$ python -q
>>> import numpy as np
>>> import numpy.linalg as la
>>> np.set_printoptions(suppress=True, linewidth=200)
>>> def tidy(a):
...     return np.round(a, 1) + 0
... 
>>> feats = np.load("arr.npy")
>>> feats
array([[ -0.3,  -3.1,  -1.3,  -3.5,  -2.1,   0.9,  -1.1,   3.1,   0.2,  -3. ,   1. ],
       [ -2.8,   9.1,   9.4,   6. ,  -8.9,  -3.5,   3. ,  -0.3,  -5.4,   3.5,  -5.6],
       [  2.3,  -9. ,  -7.3,  -7.3,   3.6,   3.1,  -3.1,   2.9,   4.5,  -5. ,   4.8],
       [  0.1,   0. ,  -0.2,   0. ,   0.4,  -0.6,   0.1,   0.1,   0.2,   0. ,  -0.2],
       [ -2.4,   9. ,   7.2,   6.8,  -3.8,  -3.2,   3.5,  -2.7,  -3.6,   5.6,  -4.6],
       [ -2. ,  -3.2,   2.4,  -5.3, -12.8,   1.2,  -1.2,   9.2,  -3.7,  -7.2,  -0.9],
       [  2.7,  -0.2,  -3.7,   2.3,   9.8,  -0.4,  -0.1,  -6.1,   3.8,   4.1,   1.8],
       [ -3.2,   3. ,   6.8,   0. , -13.1,  -1.2,   0.9,   6.1,  -6.1,  -3.3,  -4.2],
       [ -1.7,   2.5,   5.3,   0.9,  -7.5,  -0.9,   0.8,   2.6,  -3.9,  -1. ,  -2.8],
       [ -0.6,   8.9,   5.2,   7.6,   1.3,  -3.1,   3.6,  -5.8,  -2.4,   6.6,  -3.8],
       [  2.3,  -6.1,  -7.7,  -2.6,  10.8,   2. ,  -2.5,  -3.3,   6.1,   0.4,   5. ],
       [  0.2,   0.3,   0.1,   0.3,   0.6,  -0.7,  -0.4,   0.3,  -0.7,   0. ,  -0.5],
       [ -3.6,  19. ,  11.7,  14.6,  -2.7,  -5.9,   5.9,  -8.8,  -7. ,  11.4,  -9.3]])
>>> x0 = np.array([1, 0, 0, 0, 1, 0, 0, 2, 1, 0, 2])
>>> rhs = feats @ x0
>>> coef, lr = np.zeros(11), 1 / la.norm(feats, 2) ** 2
>>> for i in range(15):
...     coef -= lr * feats.T @ (feats @ coef - rhs)
...     if i % 5 == 0: print(i, round(la.norm(feats @ coef - rhs), 1))
... 
0 4.3
5 2.6
10 2.5
>>> tidy(la.cond(feats))
np.float64(221.8)
>>> U, sigma, VT = la.svd(feats)
>>> tidy(sigma)
array([51.3, 34.1,  2. ,  1.6,  1.2,  1.1,  0.9,  0.6,  0.4,  0.3,  0.2])
>>> M2 = U[:, :2] @ np.diag(sigma[:2]) @ VT[:2]
>>> la.matrix_rank(M2)
np.int64(2)
>>> rng = np.random.default_rng(528)
>>> idx = rng.permutation(11)
>>> M2 = feats[:, idx] * rng.choice([-1, 1], 11)
>>> M2
array([[ -2.1,   0.3,   3. ,  -3.1,   3.5,   3.1,  -1.3,   0.9,   1. ,   1.1,  -0.2],
       [ -8.9,   2.8,  -3.5,   0.3,  -6. ,  -9.1,   9.4,  -3.5,  -5.6,  -3. ,   5.4],
       [  3.6,  -2.3,   5. ,  -2.9,   7.3,   9. ,  -7.3,   3.1,   4.8,   3.1,  -4.5],
       [  0.4,  -0.1,  -0. ,  -0.1,  -0. ,  -0. ,  -0.2,  -0.6,  -0.2,  -0.1,  -0.2],
       [ -3.8,   2.4,  -5.6,   2.7,  -6.8,  -9. ,   7.2,  -3.2,  -4.6,  -3.5,   3.6],
       [-12.8,   2. ,   7.2,  -9.2,   5.3,   3.2,   2.4,   1.2,  -0.9,   1.2,   3.7],
       [  9.8,  -2.7,  -4.1,   6.1,  -2.3,   0.2,  -3.7,  -0.4,   1.8,   0.1,  -3.8],
       [-13.1,   3.2,   3.3,  -6.1,  -0. ,  -3. ,   6.8,  -1.2,  -4.2,  -0.9,   6.1],
       [ -7.5,   1.7,   1. ,  -2.6,  -0.9,  -2.5,   5.3,  -0.9,  -2.8,  -0.8,   3.9],
       [  1.3,   0.6,  -6.6,   5.8,  -7.6,  -8.9,   5.2,  -3.1,  -3.8,  -3.6,   2.4],
       [ 10.8,  -2.3,  -0.4,   3.3,   2.6,   6.1,  -7.7,   2. ,   5. ,   2.5,  -6.1],
       [  0.6,  -0.2,  -0. ,  -0.3,  -0.3,  -0.3,   0.1,  -0.7,  -0.5,   0.4,   0.7],
       [ -2.7,   3.6, -11.4,   8.8, -14.6, -19. ,  11.7,  -5.9,  -9.3,  -5.9,   7. ]])
>>> U, _, VT = la.svd(feats.T @ M2)
>>> idx
array([ 4,  0,  9,  7,  3,  1,  2,  5, 10,  6,  8])
>>> x0 = np.array([2, -1, 0, 1, -1, 1, -1, -2, 2, 1, -1])
>>> (feats @ x0).argmax()
np.int64(6)
>>> tidy(np.einsum("ij,j->i", feats, x0))
array([ -6.7,  -7.4,   2.3,  -0.5,  -1.5, -23. ,  19.9, -21.9, -10.4,   6.7,  16. ,  -2. ,   3.6])
>>> feats * x0
array([[ -0.6,   3.1,  -0. ,  -3.5,   2.1,   0.9,   1.1,  -6.2,   0.4,  -3. ,  -1. ],
       [ -5.6,  -9.1,   0. ,   6. ,   8.9,  -3.5,  -3. ,   0.6, -10.8,   3.5,   5.6],
       [  4.6,   9. ,  -0. ,  -7.3,  -3.6,   3.1,   3.1,  -5.8,   9. ,  -5. ,  -4.8],
       [  0.2,  -0. ,  -0. ,   0. ,  -0.4,  -0.6,  -0.1,  -0.2,   0.4,   0. ,   0.2],
       [ -4.8,  -9. ,   0. ,   6.8,   3.8,  -3.2,  -3.5,   5.4,  -7.2,   5.6,   4.6],
       [ -4. ,   3.2,   0. ,  -5.3,  12.8,   1.2,   1.2, -18.4,  -7.4,  -7.2,   0.9],
       [  5.4,   0.2,  -0. ,   2.3,  -9.8,  -0.4,   0.1,  12.2,   7.6,   4.1,  -1.8],
       [ -6.4,  -3. ,   0. ,   0. ,  13.1,  -1.2,  -0.9, -12.2, -12.2,  -3.3,   4.2],
       [ -3.4,  -2.5,   0. ,   0.9,   7.5,  -0.9,  -0.8,  -5.2,  -7.8,  -1. ,   2.8],
       [ -1.2,  -8.9,   0. ,   7.6,  -1.3,  -3.1,  -3.6,  11.6,  -4.8,   6.6,   3.8],
       [  4.6,   6.1,  -0. ,  -2.6, -10.8,   2. ,   2.5,   6.6,  12.2,   0.4,  -5. ],
       [  0.4,  -0.3,   0. ,   0.3,  -0.6,  -0.7,   0.4,  -0.6,  -1.4,   0. ,   0.5],
       [ -7.2, -19. ,   0. ,  14.6,   2.7,  -5.9,  -5.9,  17.6, -14. ,  11.4,   9.3]])
>>> la.norm(feats @ x0) <= la.norm(feats, 2) * la.norm(x0) + 1e-9
np.True_
>>> m1 = np.load("case7.npy")
>>> m1
array([[-4,  8,  9, -3,  7,  6, -7,  0,  6,  4, -5],
       [-7,  1, -1,  7,  7,  9,  2,  2, -2, -6,  5],
       [-7,  0, -7,  3, -3,  0, -9, -4,  9, -3, -2],
       [-9,  3,  6, -7, -8, -4, -6, -6,  7, -8,  1],
       [ 2,  7,  5, -3, -8, -2,  1,  1,  6, -6,  6],
       [-7,  0, -4,  7,  2,  4,  3, -8, -1,  8,  7],
       [-8,  6,  9, -9, -2, -8, -5, -2, -7,  9,  0],
       [-7,  1, -1,  7,  7,  9,  2,  2, -2, -6,  5],
       [-3, -5,  6, -9,  7, -8,  6, -4,  4, -7,  2],
       [-5,  4,  8,  5, -2,  5, -8,  6, -4,  3, -2]])
>>> U, sigma, VT = la.svd(m1)
>>> np.argmax(sigma[:-1] / (sigma[1:] + 1e-6)) + 1
np.int64(9)
>>> M2 = U[:, :9] @ np.diag(sigma[:9]) @ VT[:9]
>>> la.matrix_rank(M2)
np.int64(9)
>>> tidy(la.norm(m1 - M2) / la.norm(m1))
np.float64(0.0)
>>> tidy(M2)
array([[-4.,  8.,  9., -3.,  7.,  6., -7.,  0.,  6.,  4., -5.],
       [-7.,  1., -1.,  7.,  7.,  9.,  2.,  2., -2., -6.,  5.],
       [-7.,  0., -7.,  3., -3.,  0., -9., -4.,  9., -3., -2.],
       [-9.,  3.,  6., -7., -8., -4., -6., -6.,  7., -8.,  1.],
       [ 2.,  7.,  5., -3., -8., -2.,  1.,  1.,  6., -6.,  6.],
       [-7.,  0., -4.,  7.,  2.,  4.,  3., -8., -1.,  8.,  7.],
       [-8.,  6.,  9., -9., -2., -8., -5., -2., -7.,  9.,  0.],
       [-7.,  1., -1.,  7.,  7.,  9.,  2.,  2., -2., -6.,  5.],
       [-3., -5.,  6., -9.,  7., -8.,  6., -4.,  4., -7.,  2.],
       [-5.,  4.,  8.,  5., -2.,  5., -8.,  6., -4.,  3., -2.]])
>>> la.matrix_rank(m1, rtol=0.05)
np.int64(9)
>>> x0 = np.array([3, -1, -1, 3, 0, -2, 0, 1, 3, 3, 0])
>>> np.einsum("ij,j->i", m1, x0)
array([-20, -40,   9, -58, -10,   9, -46, -40, -34, -19])
>>> m1 @ x0
array([-20, -40,   9, -58, -10,   9, -46, -40, -34, -19])
>>> J = np.load("mat.npy")
>>> J
array([[ 2.,  3.,  3.,  0.,  1.,  1.,  1.,  3.,  2.,  1.,  0.,  0.,  0.],
       [ 0.,  1.,  1.,  0.,  0.,  0.,  2.,  2.,  2.,  0.,  0.,  0.,  0.],
       [ 0.,  3.,  3.,  3.,  0.,  2.,  0.,  1.,  3.,  1.,  2.,  0.,  0.],
       [ 0.,  1.,  0.,  1.,  0.,  1.,  1.,  3.,  0.,  1.,  2.,  0.,  0.],
       [ 0.,  3.,  2.,  3.,  2.,  1.,  1.,  2.,  3.,  2.,  1.,  0.,  0.],
       [ 2.,  1.,  2.,  2.,  2.,  1.,  1.,  1.,  0.,  3.,  3.,  0.,  0.],
       [ 1.,  2.,  1.,  1.,  0.,  0.,  2.,  3.,  1.,  0.,  3.,  0.,  0.],
       [ 2.,  0.,  1.,  0.,  2.,  0.,  2.,  3.,  1.,  2.,  3.,  0.,  0.],
       [ 1.,  3.,  3.,  2.,  0.,  1.,  0.,  0.,  2.,  2.,  1.,  0.,  0.],
       [ 2.,  2.,  1.,  1.,  1.,  0.,  1.,  2.,  1.,  1.,  2.,  0.,  0.],
       [ 2.,  0.,  1.,  3.,  3.,  2.,  2.,  0.,  3.,  0.,  0.,  0.,  0.],
       [ 0.,  0.,  0.,  0.,  0.,  0.,  0.,  0.,  0.,  0.,  0.,  1.,  8.],
       [ 0.,  0.,  0.,  0.,  0.,  0.,  0.,  0.,  0.,  0.,  0., -1., -7.]])
>>> # splits into 2 blocks
>>> r0 = np.array([2, 1, -1])
>>> np.convolve(J[8], r0)
array([ 2.,  7.,  8.,  4., -1.,  0.,  1., -1.,  4.,  6.,  2., -1., -1.,  0.,  0.])
>>> A = np.load("layer18.npy")
>>> A
array([[ 2,  2,  2,  2,  2,  2,  2,  2],
       [ 2,  4,  4,  4,  4,  4,  4,  4],
       [ 2,  4,  6,  6,  6,  6,  6,  6],
       [ 2,  4,  6,  8,  8,  8,  8,  8],
       [ 2,  4,  6,  8, 10, 10, 10, 10],
       [ 2,  4,  6,  8, 10, 12, 12, 12],
       [ 2,  4,  6,  8, 10, 12, 14, 14],
       [ 2,  4,  6,  8, 10, 12, 14, 16]])
>>> # equal to its transpose
>>> np.trace(A)
np.int64(72)
>>> np.allclose(A, A.T)
True
>>> tidy(np.sort(np.abs(la.eigvals(A))))
array([ 0.5,  0.6,  0.7,  0.9,  1.4,  2.5,  6.7, 58.7])
>>> tidy(la.det(A))
np.float64(256.0)
